$ python -q
>>> import numpy as np
>>> import numpy.linalg as la
>>> np.set_printoptions(precision=2, suppress=True, linewidth=140, legacy="1.25")
>>> rnd = lambda a: np.round(a, 2) + 0
>>> M = np.load("block8.npy")
>>> M
array([[3, 2, 2, 3, 2],
       [1, 1, 3, 2, 3],
       [0, 0, 1, 1, 3],
       [1, 1, 3, 1, 3],
       [1, 1, 0, 0, 3],
       [1, 2, 3, 2, 3],
       [0, 1, 1, 0, 0]])
>>> out = np.c_[M[:, :1] @ np.array([[3]]), np.array([-2, -1, 3, -5, 2, -3, -1])]
>>> out
array([[ 9, -2],
       [ 3, -1],
       [ 0,  3],
       [ 3, -5],
       [ 3,  2],
       [ 3, -3],
       [ 0, -1]])
>>> la.matrix_rank(out)
2
>>> rnd(la.lstsq(M, out[:, 0])[0])
array([3., 0., 0., 0., 0.])
>>> rnd(la.norm(la.qr(M)[0].T @ out, axis=0) ** 2 / ((out ** 2).sum(axis=0) + 1e-12))
array([1. , 0.9])
>>> m1 = np.array([[1, -4, 16, -64],
...     [1, -3, 9, -27],
...     [1, -2, 4, -8],
...     [1, -1, 1, -1],
...     [1, 0, 0, 0],
...     [1, 1, 1, 1],
...     [1, 2, 4, 8],
...     [1, 3, 9, 27],
...     [1, 4, 16, 64],
...     [1, 5, 25, 125],
...     [1, 6, 36, 216],
...     [1, 7, 49, 343],
...     [1, 8, 64, 512],
...     [1, 9, 81, 729],
...     [1, 10, 100, 1000]])
>>> out = m1 / la.norm(m1, axis=1, keepdims=True)
>>> cov = out @ out.T
>>> np.argwhere(np.triu(np.abs(cov) > 0.95, 1))
array([[ 0,  1],
       [ 0,  2],
       [ 1,  2],
       [ 6,  7],
       [ 6,  8],
       [ 7,  8],
       [ 7,  9],
       [ 7, 10],
       [ 7, 11],
       [ 7, 12],
       [ 7, 13],
       [ 7, 14],
       [ 8,  9],
       [ 8, 10],
       [ 8, 11],
       [ 8, 12],
       [ 8, 13],
       [ 8, 14],
       [ 9, 10],
       [ 9, 11],
       [ 9, 12],
       [ 9, 13],
       [ 9, 14],
       [10, 11],
       [10, 12],
       [10, 13],
       [10, 14],
       [11, 12],
       [11, 13],
       [11, 14],
       [12, 13],
       [12, 14],
       [13, 14]])
>>> rnd(cov[2])
array([ 0.96,  0.98,  1.  ,  0.81,  0.11, -0.27, -0.6 , -0.7 , -0.75, -0.77, -0.79, -0.8 , -0.81, -0.82, -0.82])
>>> x = np.array([-1, -2, 3, 0])
>>> y = m1 @ x
>>> y
array([ 55,  32,  15,   4,  -1,   0,   7,  20,  39,  64,  95, 132, 175, 224, 279])
>>> rnd(la.solve(m1.T @ m1, m1.T @ y))
array([-1., -2.,  3.,  0.])
>>> rng = np.random.default_rng(82)
>>> y = y + 0.02 * rng.normal(size=15)
>>> rnd(y)
array([ 55.03,  32.02,  15.02,   3.98,  -1.01,  -0.02,   6.97,  19.99,  39.02,  64.  ,  95.  , 131.97, 175.04, 223.97, 279.02])
>>> b, *_ = la.lstsq(m1, y)
>>> rnd(la.norm(y - m1 @ b))
0.07
>>> [round(float(la.norm(la.solve(m1.T @ m1 + lam * np.eye(4), m1.T @ y))), 2) for lam in (0, 1, 10, 100)]
[3.75, 3.67, 3.42, 2.78]
>>> la.cond(m1) > 100
True
>>> round(np.log10(la.cond(m1)))
3
>>> out = np.c_[m1[:, :2] @ np.array([[-1, 2], [0, 1]]), np.array([2, 2, 5, 0, 3, 5, 4, 3, 5, 2, 3, 3, 0, 1, 2])]
>>> out
array([[-1, -2,  2],
       [-1, -1,  2],
       [-1,  0,  5],
       [-1,  1,  0],
       [-1,  2,  3],
       [-1,  3,  5],
       [-1,  4,  4],
       [-1,  5,  3],
       [-1,  6,  5],
       [-1,  7,  2],
       [-1,  8,  3],
       [-1,  9,  3],
       [-1, 10,  0],
       [-1, 11,  1],
       [-1, 12,  2]])
>>> la.matrix_rank(out)
3
>>> la.matrix_rank(np.c_[m1, out])
5
>>> rnd(la.lstsq(m1, out[:, 0])[0])
array([-1.,  0.,  0.,  0.])
>>> rnd(la.norm(la.qr(m1)[0].T @ out, axis=0) ** 2 / ((out ** 2).sum(axis=0) + 1e-12))
array([1.  , 1.  , 0.81])
>>> U, sigma, Vh = la.svd(m1)
>>> rnd(sigma)
array([1417.02,   37.18,    8.79,    2.15])
>>> np.argmax(sigma[:-1] / (sigma[1:] + 1e-6)) + 1
1
>>> out = U[:, :1] @ np.diag(sigma[:1]) @ Vh[:1]
>>> la.matrix_rank(m1, rtol=0.05)
1
>>> rnd(la.norm(m1 - out, 2)), rnd(sigma[1])
(37.18, 37.18)
>>> K = np.load("m.npy")
>>> K
array([[0, 2, 0, 0, 1, 2, 0],
       [0, 1, 0, 0, 0, 1, 0],
       [0, 0, 1, 1, 0, 0, 0],
       [0, 0, 0, 0, 0, 0, 0],
       [1, 0, 0, 0, 1, 0, 0],
       [1, 1, 0, 0, 1, 1, 0],
       [0, 0, 1, 0, 0, 0, 1]])
>>> # columns 1 and 5 are equal
>>> U, sigma, Vh = la.svd(K)
>>> np.argmax(sigma[:-1] / (sigma[1:] + 1e-6)) + 1
5
>>> out = U[:, :5] @ np.diag(sigma[:5]) @ Vh[:5]
>>> la.matrix_rank(out)
5
>>> rnd(la.norm(K - out) / la.norm(K))
0.0
>>> rnd(la.norm(K - out, 2)), rnd(sigma[5])
(0.0, 0.0)
>>> rnd(out)
array([[0., 2., 0., 0., 1., 2., 0.],
       [0., 1., 0., 0., 0., 1., 0.],
       [0., 0., 1., 1., 0., 0., 0.],
       [0., 0., 0., 0., 0., 0., 0.],
       [1., 0., 0., 0., 1., 0., 0.],
       [1., 1., 0., 0., 1., 1., 0.],
       [0., 0., 1., 0., 0., 0., 1.]])
>>> U, sigma, Vh = la.svd(K)
>>> evecs = Vh[:(sigma > 1e-8).sum()]
>>> x = K[1] + -2 * K[4] + rng.integers(2) * np.eye(7)[3]
>>> x
array([-2.,  1.,  0.,  1., -2.,  1.,  0.])
>>> rnd(la.norm(x - evecs.T @ evecs @ x))
0.58
>>> rnd(evecs.T @ evecs)
array([[ 1.  ,  0.  ,  0.  ,  0.  ,  0.  ,  0.  ,  0.  ],
       [ 0.  ,  0.5 ,  0.  ,  0.  ,  0.  ,  0.5 ,  0.  ],
       [ 0.  ,  0.  ,  0.67,  0.33,  0.  ,  0.  ,  0.33],
       [ 0.  ,  0.  ,  0.33,  0.67,  0.  ,  0.  , -0.33],
       [ 0.  ,  0.  ,  0.  ,  0.  ,  1.  ,  0.  ,  0.  ],
       [ 0.  ,  0.5 ,  0.  ,  0.  ,  0.  ,  0.5 ,  0.  ],
       [ 0.  ,  0.  ,  0.33, -0.33,  0.  ,  0.  ,  0.67]])
>>> rnd(la.norm(K, 2) / la.norm(K))
0.82
>>> la.cond(K) > 100
True
>>> np.argsort(-la.norm(K, axis=0).round(6), kind="stable")[:3]
array([1, 5, 4])
>>> z = rng.permutation(7)
>>> z
array([0, 6, 3, 5, 2, 4, 1])
>>> out = K[z][:, z]
>>> rnd(la.det(out)), rnd(la.det(K[z]))
(0.0, 0.0)
>>> out
array([[0, 0, 0, 2, 0, 1, 2],
       [0, 1, 0, 0, 1, 0, 0],
       [0, 0, 0, 0, 0, 0, 0],
       [1, 0, 0, 1, 0, 1, 1],
       [0, 0, 1, 0, 1, 0, 0],
       [1, 0, 0, 0, 0, 1, 0],
       [0, 0, 0, 1, 0, 0, 1]])
>>> np.allclose(out, K)
False
>>> np.trace(out)
5
>>> rnd(np.sort(np.abs(la.eigvals(out))))
array([0.  , 0.  , 0.75, 0.86, 1.  , 1.  , 3.11])
>>> rnd(np.sort(la.eigvals(K).real))
array([-0.86,  0.  ,  0.  ,  0.75,  1.  ,  1.  ,  3.11])
>>> rnd(la.det(K))
0.0
>>> np.flatnonzero(la.matrix_power((K != 0) + (K.T != 0) + np.eye(7), 7)[0])
array([0, 1, 4, 5])
>>> K @ K
array([[3, 4, 0, 0, 3, 4, 0],
       [1, 2, 0, 0, 1, 2, 0],
       [0, 0, 1, 1, 0, 0, 0],
       [0, 0, 0, 0, 0, 0, 0],
       [1, 2, 0, 0, 2, 2, 0],
       [2, 4, 0, 0, 3, 4, 0],
       [0, 0, 2, 1, 0, 0, 1]])
>>> (K != 0).astype(int)
array([[0, 1, 0, 0, 1, 1, 0],
       [0, 1, 0, 0, 0, 1, 0],
       [0, 0, 1, 1, 0, 0, 0],
       [0, 0, 0, 0, 0, 0, 0],
       [1, 0, 0, 0, 1, 0, 0],
       [1, 1, 0, 0, 1, 1, 0],
       [0, 0, 1, 0, 0, 0, 1]])
>>> E = np.load("out13.npy")
>>> E
array([[-12,  10, -12,  10],
       [ 18,  -6,  18,  -6],
       [-12,  10,  -6,   5],
       [ 18,  -6,   9,  -3]])
>>> out = E / np.sqrt((E ** 2).mean(axis=1, keepdims=True))
>>> rnd(out[0])
array([-1.09,  0.91, -1.09,  0.91])
>>> E - E.mean(axis=1, keepdims=True)
array([[-11.  ,  11.  , -11.  ,  11.  ],
       [ 12.  , -12.  ,  12.  , -12.  ],
       [-11.25,  10.75,  -5.25,   5.75],
       [ 13.5 , -10.5 ,   4.5 ,  -7.5 ]])
>>> la.matrix_rank(E - E.mean(axis=1, keepdims=True))
3
>>> rnd(la.norm(out, axis=1))
array([2., 2., 2., 2.])
>>> W0 = np.loadtxt("run19.csv", delimiter=",")
>>> W0
array([[ 8.,  0.,  4., -4., -4.,  0.,  0., -4., -8.,  8.],
       [ 0.,  0.,  0.,  0.,  0.,  0.,  0.,  0.,  0.,  0.],
       [ 8.,  0.,  4., -4., -4.,  0.,  0., -4., -8.,  8.],
       [ 4.,  0.,  2., -2., -2.,  0.,  0., -2., -4.,  4.],
       [ 6.,  0.,  3., -3., -3.,  0.,  0., -3., -6.,  6.]])
>>> # looks like rank 1
>>> rk = la.matrix_rank(W0)
>>> rk
1
>>> N = la.svd(W0)[2][rk:].T
>>> np.allclose(W0 @ N, 0)
True
>>> [int(la.matrix_rank(np.delete(W0, i, axis=0))) for i in range(5)]
[1, 1, 1, 1, 1]
>>> rnd(N @ N.T)
array([[ 0.75,  0.  , -0.13,  0.12,  0.12,  0.  ,  0.  ,  0.13,  0.25, -0.25],
       [ 0.  ,  1.  ,  0.  ,  0.  ,  0.  ,  0.  ,  0.  ,  0.  ,  0.  ,  0.  ],
       [-0.13,  0.  ,  0.94,  0.06,  0.06,  0.  ,  0.  ,  0.06,  0.12, -0.12],
       [ 0.12,  0.  ,  0.06,  0.94, -0.06,  0.  ,  0.  , -0.06, -0.12,  0.12],
       [ 0.12,  0.  ,  0.06, -0.06,  0.94,  0.  ,  0.  , -0.06, -0.12,  0.12],
       [ 0.  ,  0.  ,  0.  ,  0.  ,  0.  ,  1.  ,  0.  ,  0.  ,  0.  ,  0.  ],
       [ 0.  ,  0.  ,  0.  ,  0.  ,  0.  ,  0.  ,  1.  ,  0.  ,  0.  ,  0.  ],
       [ 0.13,  0.  ,  0.06, -0.06, -0.06,  0.  ,  0.  ,  0.94, -0.13,  0.13],
       [ 0.25,  0.  ,  0.12, -0.12, -0.12,  0.  ,  0.  , -0.13,  0.75,  0.25],
       [-0.25,  0.  , -0.12,  0.12,  0.12,  0.  ,  0.  ,  0.13,  0.25,  0.75]])
>>> la.matrix_rank(W0.T @ W0), la.matrix_rank(W0 @ W0.T)
(1, 1)
>>> [int(la.matrix_rank(W0[:i])) for i in range(1, len(W0) + 1)]
[1, 1, 1, 1, 1]
>>> [int(la.matrix_rank(W0[:, :j + 1])) for j in range(10)]
[1, 1, 1, 1, 1, 1, 1, 1, 1, 1]
